>>> import numpy as np
>>> np.set_printoptions(suppress=True, linewidth=100)
>>> m1 = np.loadtxt("arr.csv", delimiter=",")
>>> m1
array([[  8.,   9.,  24.,   9.,  24.,  15.,  -6.,  27., -21.],
       [  9.,   8.,  24.,   9.,  24.,  15.,  -6.,  27., -21.],
       [ 24.,  24.,  63.,  24.,  64.,  40., -16.,  72., -56.],
       [  9.,   9.,  24.,   8.,  24.,  15.,  -6.,  27., -21.],
       [ 24.,  24.,  64.,  24.,  63.,  40., -16.,  72., -56.],
       [ 15.,  15.,  40.,  15.,  40.,  24., -10.,  45., -35.],
       [ -6.,  -6., -16.,  -6., -16., -10.,   3., -18.,  14.],
       [ 27.,  27.,  72.,  27.,  72.,  45., -18.,  80., -63.],
       [-21., -21., -56., -21., -56., -35.,  14., -63.,  48.]])
>>> # symmetric, so the eigenvalues are real
>>> w, evecs = np.linalg.eigh(m1)
>>> x = np.array([2, -3, -8, 6, 1, 1, 4, 8, 8])
>>> np.round(np.linalg.eigvalsh(m1[1:, 1:]), 2)
array([ -1.,  -1.,  -1.,  -1.,  -1.,  -1.,  -1., 304.])
>>> print(np.abs(m1).sum(axis=1).max(), np.abs(w).max())
431.0 313.0
>>> np.round(x @ m1 @ x / (x @ x), 2), np.round(w[0], 2), w[-1]
(np.float64(2.03), np.float64(-1.0), np.float64(313.0))
>>> np.round(np.linalg.norm(m1, 2), 2)
np.float64(313.0)
>>> print(np.round(np.linalg.norm(m1, axis=0), 2))
[ 53.    53.   141.31  53.   141.31  88.32  35.34 158.97 123.65]
>>> print(round(np.linalg.norm(m1, "nuc"), 2))
321.0
>>> feats = np.loadtxt("m.csv", delimiter=",")
>>> feats
array([[4., 1., 1., 1., 1., 1., 1., 1., 1., 1., 1., 1.],
       [1., 4., 1., 1., 1., 1., 1., 1., 1., 1., 1., 1.],
       [1., 1., 4., 1., 1., 1., 1., 1., 1., 1., 1., 1.],
       [1., 1., 1., 4., 1., 1., 1., 1., 1., 1., 1., 1.],
       [1., 1., 1., 1., 4., 1., 1., 1., 1., 1., 1., 1.],
       [1., 1., 1., 1., 1., 4., 1., 1., 1., 1., 1., 1.],
       [1., 1., 1., 1., 1., 1., 4., 1., 1., 1., 1., 1.],
       [1., 1., 1., 1., 1., 1., 1., 4., 1., 1., 1., 1.],
       [1., 1., 1., 1., 1., 1., 1., 1., 4., 1., 1., 1.],
       [1., 1., 1., 1., 1., 1., 1., 1., 1., 4., 1., 1.],
       [1., 1., 1., 1., 1., 1., 1., 1., 1., 1., 4., 1.],
       [1., 1., 1., 1., 1., 1., 1., 1., 1., 1., 1., 4.]])
>>> # symmetric, so the eigenvalues are real
>>> O, evecs = np.linalg.qr(feats[:, :9])[0], np.linalg.qr(feats[:, 9:])[0]
>>> sig = np.linalg.svd(O.T @ evecs, compute_uv=False)
>>> print(round(float(np.linalg.norm(O @ O.T - evecs @ evecs.T, 2)), 2))
1.0
>>> sig.round(2) + 0
array([0.9, 0. , 0. ])
>>> def softmax(z):
...     e = np.exp(z - z.max(axis=-1, keepdims=True))
...     return e / e.sum(axis=-1, keepdims=True)
... 
>>> np.round(softmax(10 * feats[8]), 2) + 0
array([0., 0., 0., 0., 0., 0., 0., 0., 1., 0., 0., 0.])
>>> np.round(softmax(feats).sum(axis=1), 2)
array([1., 1., 1., 1., 1., 1., 1., 1., 1., 1., 1., 1.])
>>> np.round(softmax(feats[8]), 2)
array([0.03, 0.03, 0.03, 0.03, 0.03, 0.03, 0.03, 0.03, 0.65, 0.03, 0.03, 0.03])
>>> np.round(softmax(feats[8] + 2), 2)
array([0.03, 0.03, 0.03, 0.03, 0.03, 0.03, 0.03, 0.03, 0.65, 0.03, 0.03, 0.03])
>>> S = feats @ feats.T / np.sqrt(12)
>>> np.round(softmax(S), 2)
array([[0.55, 0.04, 0.04, 0.04, 0.04, 0.04, 0.04, 0.04, 0.04, 0.04, 0.04, 0.04],
       [0.04, 0.55, 0.04, 0.04, 0.04, 0.04, 0.04, 0.04, 0.04, 0.04, 0.04, 0.04],
       [0.04, 0.04, 0.55, 0.04, 0.04, 0.04, 0.04, 0.04, 0.04, 0.04, 0.04, 0.04],
       [0.04, 0.04, 0.04, 0.55, 0.04, 0.04, 0.04, 0.04, 0.04, 0.04, 0.04, 0.04],
       [0.04, 0.04, 0.04, 0.04, 0.55, 0.04, 0.04, 0.04, 0.04, 0.04, 0.04, 0.04],
       [0.04, 0.04, 0.04, 0.04, 0.04, 0.55, 0.04, 0.04, 0.04, 0.04, 0.04, 0.04],
       [0.04, 0.04, 0.04, 0.04, 0.04, 0.04, 0.55, 0.04, 0.04, 0.04, 0.04, 0.04],
       [0.04, 0.04, 0.04, 0.04, 0.04, 0.04, 0.04, 0.55, 0.04, 0.04, 0.04, 0.04],
       [0.04, 0.04, 0.04, 0.04, 0.04, 0.04, 0.04, 0.04, 0.55, 0.04, 0.04, 0.04],
       [0.04, 0.04, 0.04, 0.04, 0.04, 0.04, 0.04, 0.04, 0.04, 0.55, 0.04, 0.04],
       [0.04, 0.04, 0.04, 0.04, 0.04, 0.04, 0.04, 0.04, 0.04, 0.04, 0.55, 0.04],
       [0.04, 0.04, 0.04, 0.04, 0.04, 0.04, 0.04, 0.04, 0.04, 0.04, 0.04, 0.55]])
>>> softmax(S).round(6).argmax(axis=1)
array([ 0,  1,  2,  3,  4,  5,  6,  7,  8,  9, 10, 11])
>>> print(np.round(softmax(S)[8] @ feats, 2))
[1.12 1.12 1.12 1.12 1.12 1.12 1.12 1.12 2.65 1.12 1.12 1.12]
>>> K = np.loadtxt("layer10.csv", delimiter=",")
>>> K
array([[0., 0., 1., 1., 0., 0., 0., 0., 0., 0., 1., 0., 0., 0.],
       [0., 0., 0., 0., 0., 1., 0., 0., 0., 1., 0., 1., 1., 0.],
       [1., 0., 0., 0., 0., 0., 0., 0., 0., 0., 1., 0., 0., 0.],
       [1., 0., 0., 0., 0., 0., 0., 0., 0., 0., 1., 0., 0., 0.],
       [0., 0., 0., 0., 0., 0., 1., 1., 0., 0., 0., 0., 0., 1.],
       [0., 1., 0., 0., 0., 0., 0., 0., 0., 1., 0., 1., 1., 0.],
       [0., 0., 0., 0., 1., 0., 0., 0., 1., 0., 0., 0., 0., 1.],
       [0., 0., 0., 0., 1., 0., 0., 0., 1., 0., 0., 0., 0., 1.],
       [0., 0., 0., 0., 0., 0., 1., 1., 0., 0., 0., 0., 0., 1.],
       [0., 1., 0., 0., 0., 1., 0., 0., 0., 0., 0., 1., 1., 0.],
       [1., 0., 1., 1., 0., 0., 0., 0., 0., 0., 0., 0., 0., 0.],
       [0., 1., 0., 0., 0., 1., 0., 0., 0., 1., 0., 0., 0., 0.],
       [0., 1., 0., 0., 0., 1., 0., 0., 0., 1., 0., 0., 0., 0.],
       [0., 0., 0., 0., 1., 0., 1., 1., 1., 0., 0., 0., 0., 0.]])
>>> # 3 blocks once reordered
>>> w, evecs = np.linalg.eigh(K)
>>> (w > 1e-8).sum(), (w < -1e-8).sum()
(np.int64(3), np.int64(7))
>>> w.round(2) + 0
array([-2.  , -1.65, -1.56, -1.24, -1.  , -1.  , -1.  ,  0.  ,  0.  ,  0.  ,  0.  ,  2.56,  3.24,
        3.65])
>>> np.round(np.linalg.svd(K, compute_uv=False), 2) + 0
array([3.65, 3.24, 2.56, 2.  , 1.65, 1.56, 1.24, 1.  , 1.  , 1.  , 0.  , 0.  , 0.  , 0.  ])
>>> np.unique(w.round(6) + 0, return_counts=True)[1]
array([1, 1, 1, 1, 3, 4, 1, 1, 1])
>>> round(float(w.sum()), 2), np.trace(K)
(-0.0, np.float64(0.0))
>>> np.round(np.linalg.eigvalsh(K @ K), 2) + 0
array([ 0.  ,  0.  ,  0.  ,  0.  ,  1.  ,  1.  ,  1.  ,  1.53,  2.44,  2.71,  4.  ,  6.56, 10.47,
       13.29])
>>> print(np.abs(evecs[:, -1]).round(6).argmax())
1
>>> print(np.round(np.linalg.eigvalsh(K + 2 * np.eye(14)), 2) + 0)
[0.   0.35 0.44 0.76 1.   1.   1.   2.   2.   2.   2.   4.56 5.24 5.65]
>>> rng = np.random.default_rng(26)
>>> out = K + rng.integers(-2, 3, (14, 10)) @ rng.integers(-2, 3, (10, 14))
>>> out
array([[  0.,   0.,  -8.,   5.,   6.,   1.,   8.,   9.,   4.,   2.,   2.,   1.,   0.,   3.],
       [  0.,  -5.,   5.,  -2., -13.,   2.,   5.,   2.,   4.,   1.,  12.,  10.,  -4.,   4.],
       [ -2.,  -7.,   8.,   0.,  -8.,   5.,   2., -10.,  -7., -11.,   9.,  -3.,  -1.,  -1.],
       [ 11.,  -5.,   0.,  -6.,   7.,  -8.,  -4.,   7.,  -6.,   2.,   0.,  -3.,   7.,  -2.],
       [ -4.,  -4.,  -5.,   2., -14.,  -4.,  -3.,   5.,  10.,   4.,   7.,  14.,  -4.,  -9.],
       [  2.,  -1.,   3.,  -4.,  -9.,  -7.,   2.,   2.,   2.,   6.,  14.,  12.,   1.,   1.],
       [  4.,  -4.,  -8.,   4.,   6.,  -5.,   9.,   7.,   6.,   9.,   3.,  -2.,   7.,   9.],
       [ -6.,   4.,  -3.,   2.,   1.,   7.,   6.,   4.,   8.,  12.,  -5.,  -1.,  -9.,   8.],
       [  0.,  -1.,  16.,  -5.,   3.,   2.,  13.,   1.,  -6.,   5.,  14.,   3.,  -2.,   9.],
       [  6.,   1., -13.,   0.,   1.,  -6.,  -7.,   4.,   0.,  -5.,  -4.,   1.,   7.,  -4.],
       [  2.,  -4.,   5.,  -4.,  12.,  -2.,  13.,  11.,  -2.,  13.,   2., -14.,  -8.,   8.],
       [  4., -14.,   3.,   1., -10.,   1.,   1.,   9.,   8.,  -3.,   3.,   2.,  -3.,  -3.],
       [-10.,   0.,  11.,   4.,   6.,  12.,  12.,   1.,   2.,   0.,   1.,  -6., -12.,   0.],
       [ -6.,  -4.,  15.,   1.,   6.,   5.,   5.,   1.,   2.,  -4.,  -2.,  -9., -10.,  -6.]])
>>> np.abs(out - K).sum(axis=1)
array([48., 67., 74., 68., 90., 64., 80., 73., 77., 57., 99., 66., 78., 72.])
>>> print(np.linalg.matrix_rank(out - K, tol=1e-8))
10
>>> np.round(np.linalg.svd(out - K, compute_uv=False), 2) + 0
array([49.46, 44.4 , 39.39, 31.49, 25.03, 17.47, 12.33,  9.22,  8.31,  4.77,  0.  ,  0.  ,  0.  ,
        0.  ])
